$ ipython --no-banner

In [1]: import numpy as np

In [2]: from numpy import linalg as LA

In [3]: np.set_printoptions(precision=3, suppress=True, linewidth=140, legacy="1.25")

In [4]: X = np.loadtxt("dump.csv", delimiter=",")

In [5]: X
Out[5]: 
array([[5., 1., 1., 1., 1., 1., 1., 1., 1.],
       [1., 5., 1., 1., 1., 1., 1., 1., 1.],
       [1., 1., 5., 1., 1., 1., 1., 1., 1.],
       [1., 1., 1., 5., 1., 1., 1., 1., 1.],
       [1., 1., 1., 1., 5., 1., 1., 1., 1.],
       [1., 1., 1., 1., 1., 5., 1., 1., 1.],
       [1., 1., 1., 1., 1., 1., 5., 1., 1.],
       [1., 1., 1., 1., 1., 1., 1., 5., 1.],
       [1., 1., 1., 1., 1., 1., 1., 1., 5.]])

In [6]: low = LA.cholesky(X)

In [7]: LA.eigvalsh(X).min() > 0
Out[7]: True

In [8]: np.diag(low) ** 2
Out[8]: array([5.   , 4.8  , 4.667, 4.571, 4.5  , 4.444, 4.4  , 4.364, 4.333])

In [9]: rng = np.random.default_rng(635)

In [10]: z = rng.permutation(9)

In [11]: z
Out[11]: array([1, 2, 3, 0, 5, 8, 4, 6, 7])

In [12]: Y = X[z][:, z]

In [13]: np.round(LA.det(Y), 3), np.round(LA.det(X[z]), 3)
Out[13]: (851968.0, -851968.0)

In [14]: np.sort(np.abs(LA.eigvals(Y)))
Out[14]: array([ 4.,  4.,  4.,  4.,  4.,  4.,  4.,  4., 13.])

In [15]: np.allclose(Y, X)
Out[15]: True

In [16]: C2 = X.T @ X

In [17]: (X @ X.T).shape
Out[17]: (9, 9)

In [18]: np.diag(C2)
Out[18]: array([33., 33., 33., 33., 33., 33., 33., 33., 33.])

In [19]: evals, vecs = LA.eigh(X)

In [20]: evals.sum(), np.trace(X)
Out[20]: (45.0, 45.0)

In [21]: LA.svd(X, compute_uv=False)
Out[21]: array([13.,  4.,  4.,  4.,  4.,  4.,  4.,  4.,  4.])

In [22]: evals
Out[22]: array([ 4.,  4.,  4.,  4.,  4.,  4.,  4.,  4., 13.])

In [23]: np.round(vecs.T @ vecs, 3) + 0
Out[23]: 
array([[1., 0., 0., 0., 0., 0., 0., 0., 0.],
       [0., 1., 0., 0., 0., 0., 0., 0., 0.],
       [0., 0., 1., 0., 0., 0., 0., 0., 0.],
       [0., 0., 0., 1., 0., 0., 0., 0., 0.],
       [0., 0., 0., 0., 1., 0., 0., 0., 0.],
       [0., 0., 0., 0., 0., 1., 0., 0., 0.],
       [0., 0., 0., 0., 0., 0., 1., 0., 0.],
       [0., 0., 0., 0., 0., 0., 0., 1., 0.],
       [0., 0., 0., 0., 0., 0., 0., 0., 1.]])

In [24]: np.unique(evals.round(6) + 0, return_counts=True)[1]
Out[24]: array([8, 1])

In [25]: x = np.array([1, 0, 1, -2, -1, 3, 2, -1, 3])

In [26]: y = X @ x

In [27]: y
Out[27]: array([10.,  6., 10., -2.,  2., 18., 14.,  2., 18.])

In [28]: np.round(LA.solve(X, y), 3) + 0
Out[28]: array([ 1.,  0.,  1., -2., -1.,  3.,  2., -1.,  3.])

In [29]: np.round(LA.solve(X, -1 * y), 3) + 0
Out[29]: array([-1.,  0., -1.,  2.,  1., -3., -2.,  1., -3.])

In [30]: A = np.array([[-3, -5, 3, 5], [-2, -1, 2, 1], [6, 10, -3, -5], [4, 2, -2, -1]])

In [31]: round(float(LA.norm(A[0], 1)), 3), np.round(LA.norm(A[0], np.inf), 3)
Out[31]: (16.0, 5.0)

In [32]: A[0] @ A[1]
Out[32]: 22

In [33]: round(float(LA.norm(A, 2)), 3)
Out[33]: 16.075

In [34]: m1 = np.load("case1.npy")

In [35]: m1
Out[35]: 
array([[12,  0,  3,  2,  0,  0,  3,  0,  0],
       [ 2, 13,  2,  0,  3,  3,  1,  1,  2],
       [ 0,  0, 10,  3,  3,  2,  0,  2,  3],
       [ 3,  2,  0,  3,  0,  1,  1,  0,  0],
       [ 1,  0,  2,  0,  1,  1,  0,  2,  1],
       [ 1,  3,  2,  2,  1, 13,  2,  1,  3],
       [ 3,  0,  1,  3,  2,  0,  1,  2,  2],
       [ 0,  0,  2,  2,  3,  0,  1,  6,  1],
       [ 0,  0,  3,  0,  2,  1,  2,  1,  5]])

In [36]: x = np.array([0, -2, 5, -3, 4, 2, -4, 5, 2])

In [37]: LA.norm(m1 @ x) <= LA.norm(m1, 2) * LA.norm(x) + 1e-9
Out[37]: True

In [38]: m1 @ (2 * x)
Out[38]: array([ -6,  14, 146, -30,  56,  62,  28,  88,  64])

In [39]: np.einsum("ij,j->i", m1, x)
Out[39]: array([ -3,   7,  73, -15,  28,  31,  14,  44,  32])

In [40]: m1 @ np.eye(9)[5]
Out[40]: array([ 0.,  3.,  2.,  1.,  1., 13.,  0.,  0.,  1.])

In [41]: x = np.array([8, 6, 1, 7, 9, 7, 3, 1, 6])

In [42]: h1 = np.maximum(m1 @ x, 0)

In [43]: np.tanh(m1 @ x)
Out[43]: array([1., 1., 1., 1., 1., 1., 1., 1., 1.])

In [44]: m1.T @ h1
Out[44]: array([2429, 2715, 2400, 1414, 1423, 3001, 1196, 1154, 1676])

In [45]: np.maximum(m1 @ (3 * x), 0)
Out[45]: array([366, 480, 276, 201, 102, 501, 243, 174, 195])

In [46]: m1 * (h1 > 1e-9)[:, None]
Out[46]: 
array([[12,  0,  3,  2,  0,  0,  3,  0,  0],
       [ 2, 13,  2,  0,  3,  3,  1,  1,  2],
       [ 0,  0, 10,  3,  3,  2,  0,  2,  3],
       [ 3,  2,  0,  3,  0,  1,  1,  0,  0],
       [ 1,  0,  2,  0,  1,  1,  0,  2,  1],
       [ 1,  3,  2,  2,  1, 13,  2,  1,  3],
       [ 3,  0,  1,  3,  2,  0,  1,  2,  2],
       [ 0,  0,  2,  2,  3,  0,  1,  6,  1],
       [ 0,  0,  3,  0,  2,  1,  2,  1,  5]])

In [47]: np.flatnonzero(h1 > 1e-9)
Out[47]: array([0, 1, 2, 3, 4, 5, 6, 7, 8])

In [48]: h1
Out[48]: array([122, 160,  92,  67,  34, 167,  81,  58,  65])

In [49]: x = np.array([0, 2, 2, 1, 1, 2, 1, 2, 0])

In [50]: y = m1 @ x

In [51]: coef, lr = np.zeros(9), 1 / LA.norm(m1, 2) ** 2

In [52]: for i in range(250):
    ...:     coef -= lr * m1.T @ (m1 @ coef - y)
    ...:     if i % 50 == 0: print(i, round(LA.norm(m1 @ coef - y), 3))
    ...: 
0 11.319
50 1.066
100 0.767
150 0.67
200 0.593

In [53]: coef
Out[53]: array([0.14 , 1.967, 1.915, 0.971, 1.127, 2.042, 0.524, 1.996, 0.157])

In [54]: round(float(LA.cond(m1)), 3)
Out[54]: 46.15

In [55]: z = rng.permutation(9)

In [56]: z
Out[56]: array([4, 1, 5, 8, 6, 2, 7, 3, 0])

In [57]: Y = m1[z][:, z]

In [58]: np.diag(Y)
Out[58]: array([ 1, 13, 13,  5,  1, 10,  6,  3, 12])

In [59]: np.trace(Y)
Out[59]: 64

In [60]: Y
Out[60]: 
array([[ 1,  0,  1,  1,  0,  2,  2,  0,  1],
       [ 3, 13,  3,  2,  1,  2,  1,  0,  2],
       [ 1,  3, 13,  3,  2,  2,  1,  2,  1],
       [ 2,  0,  1,  5,  2,  3,  1,  0,  0],
       [ 2,  0,  0,  2,  1,  1,  2,  3,  3],
       [ 3,  0,  2,  3,  0, 10,  2,  3,  0],
       [ 3,  0,  0,  1,  1,  2,  6,  2,  0],
       [ 0,  2,  1,  0,  1,  0,  0,  3,  3],
       [ 0,  0,  0,  0,  3,  3,  0,  2, 12]])

In [61]: round(float(LA.norm(Y[1] - Y[4])), 3)
Out[61]: 13.82

In [62]: np.round(LA.norm(Y, 2), 3)
Out[62]: 19.933

In [63]: round(float(LA.norm(Y[1], 1)), 3), round(LA.norm(Y[1], np.inf), 3)
Out[63]: (27.0, 13.0)

In [64]: LA.norm(Y, axis=1).argmax()
Out[64]: 2

In [65]: round(float(LA.norm(Y) ** 2 / LA.norm(Y, 2) ** 2), 3)
Out[65]: 2.192

In [66]: LA.norm(Y, axis=1)
Out[66]: array([ 3.464, 14.177, 14.213,  6.633,  5.657, 11.619,  7.416,  4.899, 12.884])

In [67]: u = np.array([-4, -2, -5, -4, 5, 1, 7, 2])

In [68]: r1 = np.array([-1, -2, 2, -2, -2, 2])

In [69]: feats = u[:, None] + r1[None, :]

In [70]: feats
Out[70]: 
array([[-5, -6, -2, -6, -6, -2],
       [-3, -4,  0, -4, -4,  0],
       [-6, -7, -3, -7, -7, -3],
       [-5, -6, -2, -6, -6, -2],
       [ 4,  3,  7,  3,  3,  7],
       [ 0, -1,  3, -1, -1,  3],
       [ 6,  5,  9,  5,  5,  9],
       [ 1,  0,  4,  0,  0,  4]])

In [71]: LA.cond(feats) > 100
Out[71]: True

In [72]: np.round(LA.norm(feats, 2) / LA.norm(feats), 3)
Out[72]: 0.921

In [73]: u = np.array([9, 1, -7])

In [74]: np.cross(feats[2, :3], feats[3, :3])
Out[74]: array([-4,  3,  1])

In [75]: np.array([np.convolve(row, u, "same") for row in feats])
Out[75]: 
array([[-59,  11, -14, -46,  18,  40],
       [-39,  17,  -8, -40,  24,  28],
       [-69,   8, -17, -49,  15,  46],
       [-59,  11, -14, -46,  18,  40],
       [ 31,  38,  13, -19,  45, -14],
       [ -9,  26,   1, -31,  33,  10],
       [ 51,  44,  19, -13,  51, -26],
       [  1,  29,   4, -28,  36,   4]])

In [76]: np.correlate(feats[2], feats[3], "full")
Out[76]: array([ 12,  50,  84,  86, 124, 168, 127,  89,  83,  53,  15])

In [77]: np.allclose(feats[:-1].T @ LA.lstsq(feats[:-1].T, feats[-1])[0], feats[-1])
Out[77]: True

In [78]: LA.lstsq(feats[:-1].T, feats[-1])[2]
Out[78]: 2

In [79]: np.unique(feats.round(6), axis=0).shape
Out[79]: (7, 6)

In [80]: sig = 10 * 0.7 ** np.arange(7)

In [81]: W0 = rng.normal(size=(35, 7)) * rng.permutation(sig)

In [82]: W0
Out[82]: 
array([[  2.504,  -1.145,   9.878,  -0.541,  -2.794,  -0.424,   1.052],
       [  5.136,  -5.121,  -9.644,  -1.468,  -1.137,   1.154,   0.174],
       [ -1.032,  -0.211,  -5.877,  -3.47 ,  -6.262,  -0.476,   0.31 ],
       [ -0.017,  -1.321,   6.629, -12.456,  -4.611,   0.482,   0.815],
       [ -1.159,  -0.672,  12.467,  -2.696,   7.95 ,   0.726,   1.189],
       [  7.885,  -2.162,  -3.704,  -5.064,  -2.916,   0.618,  -0.057],
       [ -6.957,  -2.382,  15.712,   4.017,   1.678,   0.134,  -0.222],
       [ -1.095,   1.135, -11.35 ,  -1.918,   1.809,  -1.688,  -0.794],
       [  4.803,  -0.801,  -4.456, -12.814,   1.806,  -1.765,  -1.292],
       [  0.708,   5.992,   4.275,  17.925,  -2.428,   0.659,  -0.95 ],
       [ -0.556,  -1.463,  10.757,   2.34 ,   8.274,  -1.285,   0.961],
       [ -0.839,   5.435,  -0.558,   9.29 ,   1.644,  -0.641,  -0.211],
       [  4.545,   0.58 , -16.023,   4.923,  -3.582,   0.645,   0.571],
       [ -9.53 ,  -0.051, -23.978,  -7.823,   0.351,  -1.996,  -0.985],
       [  1.31 ,   0.411,  -6.405,   5.584,   5.989,  -2.058,   0.245],
       [  3.142,  -4.003, -19.609,   2.605,  -5.592,   2.487,   1.477],
       [  2.378,   1.683,   9.911,  -8.673,  12.276,   2.832,  -0.416],
       [  0.587,  -2.066,  -1.868, -11.188,  -0.332,  -3.286,  -0.268],
       [ -3.932,  -2.334,  -9.429,   9.94 ,  -0.172,   2.334,   0.071],
       [  1.241,   0.176,  -8.221,   2.259,   4.441,  -1.336,  -1.692],
       [  8.606,  -2.404,  -3.806,  -6.564,  -7.294,   2.618,   1.811],
       [ -1.577,  -1.543,  15.699,   8.068,   6.115,  -1.542,  -0.317],
       [  2.342,  -1.057,  -2.921,   0.485,  -3.72 ,   0.29 ,   1.306],
       [ -4.747,  -1.524,   8.606,  -4.711,   0.874,  -0.401,   0.443],
       [ -4.39 ,  -0.087,  -3.442,  10.439,  -6.018,   0.004,   0.644],
       [  6.469,  -1.701,  20.656,   9.885,   3.357,   0.089,  -1.023],
       [  7.047,  -2.472, -10.108,   4.585,   1.976,   0.563,  -0.351],
       [ -2.451,   0.292,  -0.118,  -1.959,  -1.114,  -2.294,   0.078],
       [ -6.564,   1.187,  -2.549,  -4.796,  -3.574,  -4.062,  -0.161],
       [  1.777,   4.834,  14.86 ,   5.039,  -0.428,  -1.62 ,  -2.632],
       [  5.821,  -2.338, -21.749,   3.933,  -5.108,   1.863,   0.047],
       [  0.433,  -2.534,  11.22 ,  -1.45 ,   1.354,   0.212,   0.572],
       [ -0.265,  -2.408,   1.747, -14.188,  -3.845,   0.211,  -0.008],
       [  2.627,  -0.886, -20.507,  -9.08 ,  -7.049,   1.584,  -0.984],
       [  3.068,  -0.795, -15.409,   2.509,   2.72 ,   0.991,   2.514]])

In [83]: x = np.array([7, 0, 5, 2, 3, 3, 8])

In [84]: y = W0 @ x

In [85]: np.round(LA.solve(W0.T @ W0, W0.T @ y), 3) + 0
Out[85]: array([7., 0., 5., 2., 3., 3., 8.])

In [86]: y = y + 0.05 * rng.normal(size=35)

In [87]: y
Out[87]: 
array([  64.564,  -13.756,  -61.308,    2.181,   84.393,   19.177,   41.473,  -74.227,  -24.523,   49.344,   83.19 ,   11.271,  -42.598,
       -215.171,    2.127,  -68.355,   90.817,  -40.637,  -47.772,  -32.089,   28.533,   94.868,    2.894,    5.275,  -39.995,  170.506,
         12.735,  -31.253,  -92.551,   69.576,  -69.488,   65.461,  -32.423, -126.548,  -19.328])

In [88]: coef, *_ = LA.lstsq(W0, y)

In [89]: round(float(LA.norm(y - W0 @ coef)), 3)
Out[89]: 0.234

In [90]: np.round(W0.T @ (y - W0 @ coef), 3) + 0
Out[90]: array([0., 0., 0., 0., 0., 0., 0.])

In [91]: [round(float(LA.norm(LA.solve(W0.T @ W0 + lam * np.eye(7), W0.T @ y))), 2) for lam in (0, 1, 10, 100)]
Out[91]: [12.65, 12.47, 11.36, 9.01]

In [92]: coef
Out[92]: array([7.005, 0.006, 5.   , 2.002, 3.001, 2.999, 8.002])

In [93]: W2 = W0[[11, 15]].astype(float)

In [94]: for _ in range(6):
    ...:     z = LA.norm(W0[:, None] - W2, axis=-1).argmin(axis=1)
    ...:     W2 = np.array([W0[z == j].mean(axis=0) for j in range(2)])
    ...: 

In [95]: z
Out[95]: array([0, 1, 1, 0, 0, 1, 0, 1, 1, 0, 0, 0, 1, 1, 1, 1, 0, 1, 1, 1, 1, 0, 1, 0, 1, 0, 1, 0, 1, 0, 1, 0, 0, 1, 1])

In [96]: W2[1] - W2[0]
Out[96]: array([  1.867,  -1.268, -19.502,  -1.505,  -3.57 ,   0.115,   0.174])

In [97]: def softmax(z):
    ...:     e = np.exp(z - z.max(axis=-1, keepdims=True))
    ...:     return e / e.sum(axis=-1, keepdims=True)
    ...: 

In [98]: softmax(W0[27])
Out[98]: array([0.022, 0.338, 0.224, 0.036, 0.083, 0.025, 0.273])

In [99]: softmax(W0[27] + -1)
Out[99]: array([0.022, 0.338, 0.224, 0.036, 0.083, 0.025, 0.273])

In [100]: np.round(softmax(10 * W0[27]), 3) + 0
Out[100]: array([0.   , 0.882, 0.015, 0.   , 0.   , 0.   , 0.104])

In [101]: softmax(W0).sum(axis=1)
Out[101]: 
array([1., 1., 1., 1., 1., 1., 1., 1., 1., 1., 1., 1., 1., 1., 1., 1., 1., 1., 1., 1., 1., 1., 1., 1., 1., 1., 1., 1., 1., 1., 1., 1., 1.,
       1., 1.])

In [102]: att = W0 @ W0.T / np.sqrt(7)

In [103]: softmax(att).round(6).argmax(axis=1)
Out[103]: 
array([25, 30, 33,  3, 25, 33, 25, 13,  8,  9, 25,  9, 30, 13, 30, 30, 16,  8, 30, 13, 33, 25, 30,  6,  9, 25, 30, 13, 13, 25, 30, 25, 32,
       33, 30])

In [104]: softmax(att)[27] @ W0
Out[104]: array([ -9.211,   0.044, -21.942,  -7.592,  -0.016,  -2.167,  -0.906])
